% python3 -q
>>> import numpy as np
>>> from numpy import linalg as LA
>>> np.set_printoptions(suppress=True, linewidth=120)
>>> def rnd(a):
...     return np.round(a, 2) + 0
... 
>>> A2 = np.array([[-3, 2], [3, 0]])
>>> basis = np.array([[3, 3, 1], [-1, 3, 2], [-3, -3, 3]])
>>> W0 = np.kron(A2, basis)
>>> print(W0)
[[-9 -9 -3  6  6  2]
 [ 3 -9 -6 -2  6  4]
 [ 9  9 -9 -6 -6  6]
 [ 9  9  3  0  0  0]
 [-3  9  6  0  0  0]
 [-9 -9  9  0  0  0]]
>>> rng = np.random.default_rng(7121)
>>> labels = rng.permutation(6)
>>> print(labels)
[2 1 5 3 4 0]
>>> A2 = W0[labels][:, labels]
>>> print(np.diag(A2))
[-9 -9  0  0  0 -9]
>>> print(rnd(LA.det(A2)), rnd(LA.det(W0[labels])))
-497664.0 -497664.0
>>> print(A2)
[[-9  9  6 -6 -6  9]
 [-6 -9  4 -2  6  3]
 [ 9 -9  0  0  0 -9]
 [ 3  9  0  0  0  9]
 [ 6  9  0  0  0 -3]
 [-3 -9  2  6  6 -9]]
>>> A2 = LA.inv(W0)
>>> print((np.abs(A2) > 1e-9).astype(int))
[[0 0 0 1 1 1]
 [0 0 0 1 1 1]
 [0 0 0 1 0 1]
 [1 1 1 1 1 1]
 [1 1 1 1 1 1]
 [1 0 1 1 0 1]]
>>> print(rnd(LA.det(W0) * LA.det(A2)))
1.0
>>> print(rnd(LA.slogdet(W0)[0]))
-1.0
>>> print(rnd(LA.det(W0) * A2))
[[     0.      0.      0. -51840.  41472. -10368.]
 [     0.      0.      0.  10368. -41472.  24192.]
 [     0.      0.      0. -41472.      0. -41472.]
 [-77760.  62208. -15552. -77760.  62208. -15552.]
 [ 15552. -62208.  36288.  15552. -62208.  36288.]
 [-62208.      0. -62208. -62208.      0. -62208.]]
>>> m1 = np.array([[1, -1, 1, -1, 1, -1, 1, -1],
...     [1, 1, -1, -1, 1, 1, -1, -1],
...     [1, 1, -1, -1, -1, -1, 1, 1]])
>>> ang = np.radians(30)
>>> r_ = np.eye(8)
>>> r_[4, 4] = r_[2, 2] = np.cos(ang)
>>> r_[4, 2], r_[2, 4] = -np.sin(ang), np.sin(ang)
>>> print(rnd(r_))
[[ 1.    0.    0.    0.    0.    0.    0.    0.  ]
 [ 0.    1.    0.    0.    0.    0.    0.    0.  ]
 [ 0.    0.    0.87  0.    0.5   0.    0.    0.  ]
 [ 0.    0.    0.    1.    0.    0.    0.    0.  ]
 [ 0.    0.   -0.5   0.    0.87  0.    0.    0.  ]
 [ 0.    0.    0.    0.    0.    1.    0.    0.  ]
 [ 0.    0.    0.    0.    0.    0.    1.    0.  ]
 [ 0.    0.    0.    0.    0.    0.    0.    1.  ]]
>>> A2 = m1 @ r_.T
>>> print(rnd(A2))
[[ 1.   -1.    1.37 -1.    0.37 -1.    1.   -1.  ]
 [ 1.    1.   -0.37 -1.    1.37  1.   -1.   -1.  ]
 [ 1.    1.   -1.37 -1.   -0.37 -1.    1.    1.  ]]
>>> print(np.allclose(m1 @ m1.T, A2 @ A2.T))
True
>>> W1 = np.array([[-2, -3, 4, 1, -4],
...     [4, 5, 0, 3, 3],
...     [-5, -1, 0, 4, 1],
...     [-4, 3, 3, 3, -3],
...     [5, -4, 2, -5, -4],
...     [3, -5, 5, 5, -2],
...     [5, 0, -5, 4, 2],
...     [3, -4, 1, -2, 2]])
>>> coef = np.array([5, 1, 4, 3, -5])
>>> hid = np.maximum(A2 @ W1 + coef, 0)
>>> print((hid > 0).astype(int))
[[0 0 0 1 0]
 [1 0 1 0 0]
 [1 1 0 0 1]]
>>> print(rnd((hid > 0).mean(axis=0)))
[0.67 0.33 0.33 0.33 0.33]
>>> basis = np.array([[2, 0, 2], [0, 1, 2], [0, 2, 1], [1, 1, 0], [2, 2, 2]])
>>> print((hid @ basis).round(6).argmax(axis=1))
[0 2 2]
>>> print(W1 @ basis)
[[-11  -2 -14]
 [ 17  14  24]
 [ -4   5 -10]
 [-11   6  -5]
 [ -3 -13  -4]
 [  7   6  -3]
 [ 18  -2   9]
 [  8   0   3]]
>>> E = np.loadtxt("dump.csv", delimiter=",")
>>> print(E)
[[ 0.27  0.45  0.35  0.06  0.26  0.04  0.6  -0.93 -1.98]
 [ 0.04  0.12 -0.05 -0.2  -0.25  0.44  0.05 -0.15 -0.57]
 [ 0.23  0.3   0.21  0.01  0.03  0.23  0.52 -0.66 -1.48]]
>>> ang = np.radians(45)
>>> r_ = np.eye(9)
>>> r_[1, 1] = r_[2, 2] = np.cos(ang)
>>> r_[1, 2], r_[2, 1] = -np.sin(ang), np.sin(ang)
>>> print(rnd(r_))
[[ 1.    0.    0.    0.    0.    0.    0.    0.    0.  ]
 [ 0.    0.71 -0.71  0.    0.    0.    0.    0.    0.  ]
 [ 0.    0.71  0.71  0.    0.    0.    0.    0.    0.  ]
 [ 0.    0.    0.    1.    0.    0.    0.    0.    0.  ]
 [ 0.    0.    0.    0.    1.    0.    0.    0.    0.  ]
 [ 0.    0.    0.    0.    0.    1.    0.    0.    0.  ]
 [ 0.    0.    0.    0.    0.    0.    1.    0.    0.  ]
 [ 0.    0.    0.    0.    0.    0.    0.    1.    0.  ]
 [ 0.    0.    0.    0.    0.    0.    0.    0.    1.  ]]
>>> A2 = E @ r_.T
>>> print(rnd(np.abs(A2 - E).max(axis=0)))
[0.   0.38 0.22 0.   0.   0.   0.   0.   0.  ]
>>> print(rnd(A2))
[[ 0.27  0.07  0.57  0.06  0.26  0.04  0.6  -0.93 -1.98]
 [ 0.04  0.12  0.05 -0.2  -0.25  0.44  0.05 -0.15 -0.57]
 [ 0.23  0.06  0.36  0.01  0.03  0.23  0.52 -0.66 -1.48]]
>>> print(np.allclose(LA.norm(E, axis=1), LA.norm(A2, axis=1)))
True
>>> print(rnd(LA.det(r_)), rnd(np.trace(r_)))
1.0 8.41
>>> u, g = E[2], E[0]
>>> print(rnd(u @ g))
4.14
>>> p = (u @ g) / (u @ u) * u
>>> print(rnd((g - p) @ u))
0.0
>>> print(rnd(LA.norm(u + g) ** 2 + LA.norm(u - g) ** 2))
17.51
>>> print(rnd(g - p))
[-0.03  0.05  0.07  0.05  0.22 -0.26 -0.09 -0.06 -0.02]
>>> A2 = W0 + rng.integers(-2, 3, (6, 5)) @ rng.integers(-2, 3, (5, 6))
>>> print(A2)
[[-11  -7  -3   5   8  -8]
 [  1 -10 -12  -3   8   8]
 [  6   3  -7  -2  -4  13]
 [  3  15   9  -4  -6  -3]
 [ -3   9  -2  -1   4  -4]
 [ -9 -13  17   4   3  -2]]
>>> print(rnd(LA.svd(A2 - W0, compute_uv=False)))
[16.53 15.02 11.25  6.45  1.04  0.  ]
>>> print(np.abs(A2 - W0).sum(axis=1))
[17 16 24 31 17 21]
>>> print(A2 - W0)
[[ -2   2   0  -1   2 -10]
 [ -2  -1  -6  -1   2   4]
 [ -3  -6   2   4   2   7]
 [ -6   6   6  -4  -6  -3]
 [  0   0  -8  -1   4  -4]
 [  0  -4   8   4   3  -2]]
>>> print(LA.matrix_rank(A2 - W0, tol=1e-8))
5
>>> x0 = np.array([-2, 2, -5, 5, 1, 3, 6, -6, 9])
>>> h1 = np.maximum(E @ x0, 0)
>>> print(h1)
[0. 0. 0.]
>>> print(rnd(np.tanh(E @ x0)))
[-1. -1. -1.]
>>> X = np.load("case5.npy")
>>> print(X)
[[ 2.  3.  0.  0.  0.  0.]
 [ 3.  1.  3.  0.  0.  0.]
 [ 0.  3. -1.  3.  0.  0.]
 [ 0.  0.  3.  0.  3.  0.]
 [ 0.  0.  0.  3. -1.  3.]
 [ 0.  0.  0.  0.  3.  2.]]
>>> A2 = X / np.sqrt((X ** 2).mean(axis=1, keepdims=True))
>>> print(LA.matrix_rank(X - X.mean(axis=1, keepdims=True)))
5
>>> print(LA.matrix_rank(A2) == LA.matrix_rank(X))
True
>>> A = np.diag(np.array([0, 8, 9, -2, 9, 5, -3, 2, -9]))
>>> print(A)
[[ 0  0  0  0  0  0  0  0  0]
 [ 0  8  0  0  0  0  0  0  0]
 [ 0  0  9  0  0  0  0  0  0]
 [ 0  0  0 -2  0  0  0  0  0]
 [ 0  0  0  0  9  0  0  0  0]
 [ 0  0  0  0  0  5  0  0  0]
 [ 0  0  0  0  0  0 -3  0  0]
 [ 0  0  0  0  0  0  0  2  0]
 [ 0  0  0  0  0  0  0  0 -9]]
>>> # looks like rank 8
>>> print([round(float(x), 2) for x in LA.svd(A, compute_uv=False)[:3]])
[9.0, 9.0, 9.0]
>>> print(rnd(LA.norm(A, 2) / LA.norm(A)))
0.48
>>> print(LA.matrix_rank(A, rtol=0.1))
8
>>> print(LA.cond(A) > 100)
True
>>> rank = LA.matrix_rank(A)
>>> print(rank)
8
>>> ns = LA.svd(A)[2][rank:].T
>>> print([int(LA.matrix_rank(A[:i])) for i in range(1, len(A) + 1)])
[0, 1, 2, 3, 4, 5, 6, 7, 8]
>>> print(ns[:, 0] / ns[np.abs(ns[:, 0]).round(6).argmax(), 0])
[1. 0. 0. 0. 0. 0. 0. 0. 0.]
>>> print(np.allclose(A @ ns, 0))
True
>>> print(ns @ ns.T)
[[1. 0. 0. 0. 0. 0. 0. 0. 0.]
 [0. 0. 0. 0. 0. 0. 0. 0. 0.]
 [0. 0. 0. 0. 0. 0. 0. 0. 0.]
 [0. 0. 0. 0. 0. 0. 0. 0. 0.]
 [0. 0. 0. 0. 0. 0. 0. 0. 0.]
 [0. 0. 0. 0. 0. 0. 0. 0. 0.]
 [0. 0. 0. 0. 0. 0. 0. 0. 0.]
 [0. 0. 0. 0. 0. 0. 0. 0. 0.]
 [0. 0. 0. 0. 0. 0. 0. 0. 0.]]
>>> print([int(LA.matrix_rank(A[:, :j + 1])) for j in range(9)])
[0, 1, 2, 3, 4, 5, 6, 7, 8]
>>> A2 = np.array([[1, 1], [1, -1]])
>>> feats = np.kron(A2, np.kron(A2, A2))[rng.permutation(8)][:8]
>>> print(feats)
[[ 1 -1 -1  1 -1  1  1 -1]
 [ 1  1 -1 -1 -1 -1  1  1]
 [ 1  1  1  1  1  1  1  1]
 [ 1 -1 -1  1  1 -1 -1  1]
 [ 1  1 -1 -1  1  1 -1 -1]
 [ 1 -1  1 -1 -1  1 -1  1]
 [ 1 -1  1 -1  1 -1  1 -1]
 [ 1  1  1  1 -1 -1 -1 -1]]
>>> x0 = np.array([2, 2, 1, 1, 3, 3, 0, 1])
>>> y = feats @ x0
>>> coef, lr = np.zeros(8), 1 / LA.norm(feats, 2) ** 2
>>> for i in range(30):
...     coef -= lr * feats.T @ (feats @ coef - y)
...     if i % 10 == 0: print(i, round(LA.norm(feats @ coef - y), 2))
... 
0 0.0
10 0.0
20 0.0
>>> print(rnd(LA.cond(feats)))
1.0
>>> print(rnd(coef))
[2. 2. 1. 1. 3. 3. 0. 1.]
>>> W1 = np.array([[1, 1], [2, 1], [1, 3], [3, 1], [0, 0], [1, 0], [3, 0], [3, 0]])
>>> coef = np.array([3, 0])
>>> hid = np.maximum(feats @ W1 + coef, 0)
>>> print(LA.matrix_rank(hid))
2
>>> basis = np.array([[3, -3], [2, 0]])
>>> print(W1 @ basis)
[[ 5 -3]
 [ 8 -6]
 [ 9 -3]
 [11 -9]
 [ 0  0]
 [ 3 -3]
 [ 9 -9]
 [ 9 -9]]
>>> print(np.all(LA.eigvalsh(X) > 0))
False
>>> print(rnd(LA.eigvalsh(X).min()))
-5.63
>>> arr = np.load("mat.npy")
>>> print(rnd(arr))
[[ 0.06  0.13  0.34  0.06 -0.18  0.05  0.1 ]
 [ 0.13  1.6   0.49  1.12  0.19  0.12  1.3 ]
 [ 0.34  0.49  1.91  0.17 -1.22  0.2   0.2 ]
 [ 0.06  1.12  0.17  0.87  0.1  -0.03  0.65]
 [-0.18  0.19 -1.22  0.1   1.27  0.1   0.88]
 [ 0.05  0.12  0.2  -0.03  0.1   0.15  0.45]
 [ 0.1   1.3   0.2   0.65  0.88  0.45  2.13]]
>>> left, sig, Vt = LA.svd(arr)
>>> print(rnd(sig))
[4. 3. 1. 0. 0. 0. 0.]
>>> A2 = left[:, :3] @ np.diag(sig[:3]) @ Vt[:3]
>>> print(LA.matrix_rank(arr, rtol=0.05))
3
>>> print(rnd(LA.norm(arr - A2, 2)), rnd(sig[3]))
0.0 0.0
>>> print(LA.matrix_rank(A2))
3
>>> vals, evecs = LA.eigh(arr)
>>> print(rnd(evecs.T @ evecs))
[[1. 0. 0. 0. 0. 0. 0.]
 [0. 1. 0. 0. 0. 0. 0.]
 [0. 0. 1. 0. 0. 0. 0.]
 [0. 0. 0. 1. 0. 0. 0.]
 [0. 0. 0. 0. 1. 0. 0.]
 [0. 0. 0. 0. 0. 1. 0.]
 [0. 0. 0. 0. 0. 0. 1.]]
>>> print(rnd(evecs.T @ arr @ evecs))
[[0. 0. 0. 0. 0. 0. 0.]
 [0. 0. 0. 0. 0. 0. 0.]
 [0. 0. 0. 0. 0. 0. 0.]
 [0. 0. 0. 0. 0. 0. 0.]
 [0. 0. 0. 0. 1. 0. 0.]
 [0. 0. 0. 0. 0. 3. 0.]
 [0. 0. 0. 0. 0. 0. 4.]]
